% ipython --no-banner

In [1]: import numpy as np

In [2]: np.set_printoptions(suppress=True, linewidth=160)

In [3]: def rnd(a):
   ...:     return np.round(a, 2) + 0
   ...: 

In [4]: F = np.load("w.npy")

In [5]: print(F)
[[-2  2  5 -6  5  6]
 [ 0  0  0  0  0  0]
 [-1  2  1 -3  3  3]
 [ 6  1  7 -2  3  6]
 [-1  2  1 -3  3  3]
 [-1  0  4 -3  2  3]
 [ 3  2  2 -2 -2  2]
 [-3  3  1  2  0  1]
 [ 2  0  3  0  5  5]
 [-1  0  4  5  1  4]
 [ 3  2  2 -2 -2  2]
 [ 0  0  0  0  0  0]
 [ 1  3  4 -5  0  6]
 [ 0  5  3  0 -2  3]
 [ 3  2  2 -2 -2  2]
 [ 3  3  5 -5  1  4]
 [ 0  0  0  0  0  0]
 [ 0  0  0  0  0  0]
 [-1  2  1 -3  3  3]
 [ 0  0  0  0  0  0]
 [ 0  5  3  0 -2  3]
 [ 3 -1  5  0  5  4]
 [-2  2  5  2  4  7]
 [ 3  2  2 -2 -2  2]
 [-1 -1  1  0 -1  1]
 [-1 -1  1  0 -1  1]
 [-3  3  1  2  0  1]
 [ 3  3  5  3  0  5]
 [ 2  1  6 -3  8  7]
 [ 0  6  6 -3  1  5]
 [-1 -1  1  0 -1  1]]

In [6]: # row 4 repeats row 2

In [7]: Xc = F - F.mean(axis=0)

In [8]: evecs = np.linalg.svd(Xc)[2][:1]

In [9]: B = Xc - Xc @ evecs.T @ evecs

In [10]: print(rnd(B.std(axis=0)))
[1.93 1.76 0.99 2.06 1.67 0.77]

In [11]: print(np.linalg.norm(B, axis=1).round(6).argmax())
9

In [12]: print(rnd(np.linalg.norm(B) / np.linalg.norm(Xc)))
0.73

In [13]: gram = np.cov(F, rowvar=False)

In [14]: print(np.argwhere(np.triu(np.abs(np.corrcoef(F.T)) > 0.8, 1)))
[[2 5]]

In [15]: print(np.argsort(-F.std(axis=0).round(6), kind="stable"))
[4 3 5 0 2 1]

In [16]: print(rnd(np.polyfit(F[:, 1], F[:, 4], 1)))
[-0.26  1.32]

In [17]: cent = F[[12, 2]].astype(float)

In [18]: for _ in range(6):
    ...:     z = np.linalg.norm(F[:, None] - cent, axis=-1).argmin(axis=1)
    ...:     cent = np.array([F[z == j].mean(axis=0) for j in range(2)])
    ...: 

In [19]: print(z)
[0 1 1 0 1 0 0 1 0 1 0 1 0 0 0 0 1 1 1 1 0 0 0 0 1 1 1 0 0 0 1]

In [20]: print(rnd(cent[1] - cent[0]))
[-2.52 -1.59 -3.2   1.76 -0.79 -2.95]

In [21]: print(np.abs(cent[1] - cent[0]).argmax())
2

In [22]: print(np.bincount(z))
[17 14]

In [23]: arr = np.load("m.npy")

In [24]: print(arr)
[[ 6. -4.  0. -4.  0. -6.  2.  6.  4.]
 [-4.  6.  0.  4.  0.  6. -2. -6. -4.]
 [ 0.  0.  2.  0.  0.  0.  0.  0.  0.]
 [-4.  4.  0.  6.  0.  6. -2. -6. -4.]
 [ 0.  0.  0.  0.  2.  0.  0.  0.  0.]
 [-6.  6.  0.  6.  0. 11. -3. -9. -6.]
 [ 2. -2.  0. -2.  0. -3.  3.  3.  2.]
 [ 6. -6.  0. -6.  0. -9.  3. 11.  6.]
 [ 4. -4.  0. -4.  0. -6.  2.  6.  6.]]

In [25]: Xc = F - F.mean(axis=0)

In [26]: Uu, sv, vt = np.linalg.svd(Xc, full_matrices=False)

In [27]: print(rnd(sv ** 2 / (sv ** 2).sum()))
[0.46 0.2  0.16 0.14 0.03 0.01]

In [28]: print(rnd(Xc.mean(axis=0)))
[0. 0. 0. 0. 0. 0.]

In [29]: print((np.sign(Uu[:, 0]) == np.sign(Uu[0, 0])).astype(int))
[1 0 1 1 1 1 0 0 1 0 0 0 1 0 0 1 0 0 1 0 0 1 1 0 0 0 0 1 1 1 0]

In [30]: print(rnd(np.abs(vt[-1])))
[0.06 0.11 0.62 0.02 0.18 0.75]

In [31]: print(rnd(sv))
[20.22 13.43 11.92 11.    5.13  3.12]

In [32]: print((np.linalg.matrix_power((arr != 0) + (arr.T != 0) + np.eye(9), 9) > 0).astype(int))
[[1 1 0 1 0 1 1 1 1]
 [1 1 0 1 0 1 1 1 1]
 [0 0 1 0 0 0 0 0 0]
 [1 1 0 1 0 1 1 1 1]
 [0 0 0 0 1 0 0 0 0]
 [1 1 0 1 0 1 1 1 1]
 [1 1 0 1 0 1 1 1 1]
 [1 1 0 1 0 1 1 1 1]
 [1 1 0 1 0 1 1 1 1]]

In [33]: print(np.flatnonzero(np.linalg.matrix_power((arr != 0) + (arr.T != 0) + np.eye(9), 9)[1]))
[0 1 3 5 6 7 8]

In [34]: print(rnd(np.linalg.det(arr)))
9472.0

In [35]: print(arr @ arr)
[[ 160. -156.    0. -156.    0. -234.   78.  234.  156.]
 [-156.  160.    0.  156.    0.  234.  -78. -234. -156.]
 [   0.    0.    4.    0.    0.    0.    0.    0.    0.]
 [-156.  156.    0.  160.    0.  234.  -78. -234. -156.]
 [   0.    0.    0.    0.    4.    0.    0.    0.    0.]
 [-234.  234.    0.  234.    0.  355. -117. -351. -234.]
 [  78.  -78.    0.  -78.    0. -117.   43.  117.   78.]
 [ 234. -234.    0. -234.    0. -351.  117.  355.  234.]
 [ 156. -156.    0. -156.    0. -234.   78.  234.  160.]]

In [36]: mat = np.loadtxt("sample11.csv", delimiter=",")

In [37]: print(mat)
[[ 5.  5.  5.  5.  5.  5.  5.  5.]
 [ 5. 10. 10. 10. 10. 10. 10. 10.]
 [ 5. 10. 15. 15. 15. 15. 15. 15.]
 [ 5. 10. 15. 20. 20. 20. 20. 20.]
 [ 5. 10. 15. 20. 25. 25. 25. 25.]
 [ 5. 10. 15. 20. 25. 30. 30. 30.]
 [ 5. 10. 15. 20. 25. 30. 35. 35.]
 [ 5. 10. 15. 20. 25. 30. 35. 40.]]

In [38]: x = np.ones(8)

In [39]: for _ in range(6):
    ...:     x = mat @ x
    ...:     x /= np.linalg.norm(x)
    ...:     print(round(x @ mat @ x, 2))
    ...: 
146.64
146.82
146.83
146.83
146.83
146.83

In [40]: print(rnd(x))
[0.09 0.18 0.26 0.33 0.39 0.43 0.47 0.48]

In [41]: ev, evecs = np.linalg.eigh(mat)

In [42]: print(rnd(np.linalg.eigvalsh(mat + 2 * np.eye(8))))
[  3.29   3.44   3.73   4.29   5.44   8.29  18.69 148.83]

In [43]: print(rnd(evecs.T @ evecs))
[[1. 0. 0. 0. 0. 0. 0. 0.]
 [0. 1. 0. 0. 0. 0. 0. 0.]
 [0. 0. 1. 0. 0. 0. 0. 0.]
 [0. 0. 0. 1. 0. 0. 0. 0.]
 [0. 0. 0. 0. 1. 0. 0. 0.]
 [0. 0. 0. 0. 0. 1. 0. 0.]
 [0. 0. 0. 0. 0. 0. 1. 0.]
 [0. 0. 0. 0. 0. 0. 0. 1.]]

In [44]: print(rnd(evecs @ np.diag(ev) @ evecs.T))
[[ 5.  5.  5.  5.  5.  5.  5.  5.]
 [ 5. 10. 10. 10. 10. 10. 10. 10.]
 [ 5. 10. 15. 15. 15. 15. 15. 15.]
 [ 5. 10. 15. 20. 20. 20. 20. 20.]
 [ 5. 10. 15. 20. 25. 25. 25. 25.]
 [ 5. 10. 15. 20. 25. 30. 30. 30.]
 [ 5. 10. 15. 20. 25. 30. 35. 35.]
 [ 5. 10. 15. 20. 25. 30. 35. 40.]]

In [45]: print(rnd(np.linalg.svd(mat, compute_uv=False)))
[146.83  16.69   6.29   3.44   2.29   1.73   1.44   1.29]

In [46]: print(rnd(ev))
[  1.29   1.44   1.73   2.29   3.44   6.29  16.69 146.83]

In [47]: print((ev > 1e-8).sum(), (ev < -1e-8).sum())
8 0

In [48]: print(rnd(ev.sum()), np.trace(mat))
180.0 180.0

In [49]: B = np.linalg.inv(mat)

In [50]: print((np.abs(B) > 1e-9).astype(int))
[[1 1 0 0 0 0 0 0]
 [1 1 1 0 0 0 0 0]
 [0 1 1 1 0 0 0 0]
 [0 0 1 1 1 0 0 0]
 [0 0 0 1 1 1 0 0]
 [0 0 0 0 1 1 1 0]
 [0 0 0 0 0 1 1 1]
 [0 0 0 0 0 0 1 1]]

In [51]: print(rnd(B))
[[ 0.4 -0.2  0.   0.   0.   0.   0.   0. ]
 [-0.2  0.4 -0.2  0.   0.   0.   0.   0. ]
 [ 0.  -0.2  0.4 -0.2  0.   0.   0.   0. ]
 [ 0.   0.  -0.2  0.4 -0.2  0.   0.   0. ]
 [ 0.   0.   0.  -0.2  0.4 -0.2  0.   0. ]
 [ 0.   0.   0.   0.  -0.2  0.4 -0.2  0. ]
 [ 0.   0.   0.   0.   0.  -0.2  0.4 -0.2]
 [ 0.   0.   0.   0.   0.   0.  -0.2  0.2]]

In [52]: print(rnd(np.linalg.cond(mat)))
113.5

In [53]: print(rnd(np.linalg.inv(B)))
[[ 5.  5.  5.  5.  5.  5.  5.  5.]
 [ 5. 10. 10. 10. 10. 10. 10. 10.]
 [ 5. 10. 15. 15. 15. 15. 15. 15.]
 [ 5. 10. 15. 20. 20. 20. 20. 20.]
 [ 5. 10. 15. 20. 25. 25. 25. 25.]
 [ 5. 10. 15. 20. 25. 30. 30. 30.]
 [ 5. 10. 15. 20. 25. 30. 35. 35.]
 [ 5. 10. 15. 20. 25. 30. 35. 40.]]

In [54]: print(rnd(np.linalg.det(mat) * B))
[[156250. -78125.      0.      0.      0.      0.      0.      0.]
 [-78125. 156250. -78125.      0.      0.      0.      0.      0.]
 [     0. -78125. 156250. -78125.      0.      0.      0.      0.]
 [     0.      0. -78125. 156250. -78125.      0.      0.      0.]
 [     0.      0.      0. -78125. 156250. -78125.      0.      0.]
 [     0.      0.      0.      0. -78125. 156250. -78125.      0.]
 [     0.      0.      0.      0.      0. -78125. 156250. -78125.]
 [     0.      0.      0.      0.      0.      0. -78125.  78125.]]

In [55]: print(rnd(np.linalg.det(mat) * np.linalg.det(B)))
1.0

In [56]: print(np.allclose(B, mat.T))
False

In [57]: print(rnd(np.linalg.slogdet(mat)[0]))
1.0

In [58]: print(np.trace(mat))
180.0

In [59]: print(rnd(np.linalg.det(mat)))
390625.0

In [60]: print(rnd(np.linalg.matrix_power(mat, 2)))
[[ 200.  375.  525.  650.  750.  825.  875.  900.]
 [ 375.  725. 1025. 1275. 1475. 1625. 1725. 1775.]
 [ 525. 1025. 1475. 1850. 2150. 2375. 2525. 2600.]
 [ 650. 1275. 1850. 2350. 2750. 3050. 3250. 3350.]
 [ 750. 1475. 2150. 2750. 3250. 3625. 3875. 4000.]
 [ 825. 1625. 2375. 3050. 3625. 4075. 4375. 4525.]
 [ 875. 1725. 2525. 3250. 3875. 4375. 4725. 4900.]
 [ 900. 1775. 2600. 3350. 4000. 4525. 4900. 5100.]]

In [61]: print(mat @ mat)
[[ 200.  375.  525.  650.  750.  825.  875.  900.]
 [ 375.  725. 1025. 1275. 1475. 1625. 1725. 1775.]
 [ 525. 1025. 1475. 1850. 2150. 2375. 2525. 2600.]
 [ 650. 1275. 1850. 2350. 2750. 3050. 3250. 3350.]
 [ 750. 1475. 2150. 2750. 3250. 3625. 3875. 4000.]
 [ 825. 1625. 2375. 3050. 3625. 4075. 4375. 4525.]
 [ 875. 1725. 2525. 3250. 3875. 4375. 4725. 4900.]
 [ 900. 1775. 2600. 3350. 4000. 4525. 4900. 5100.]]
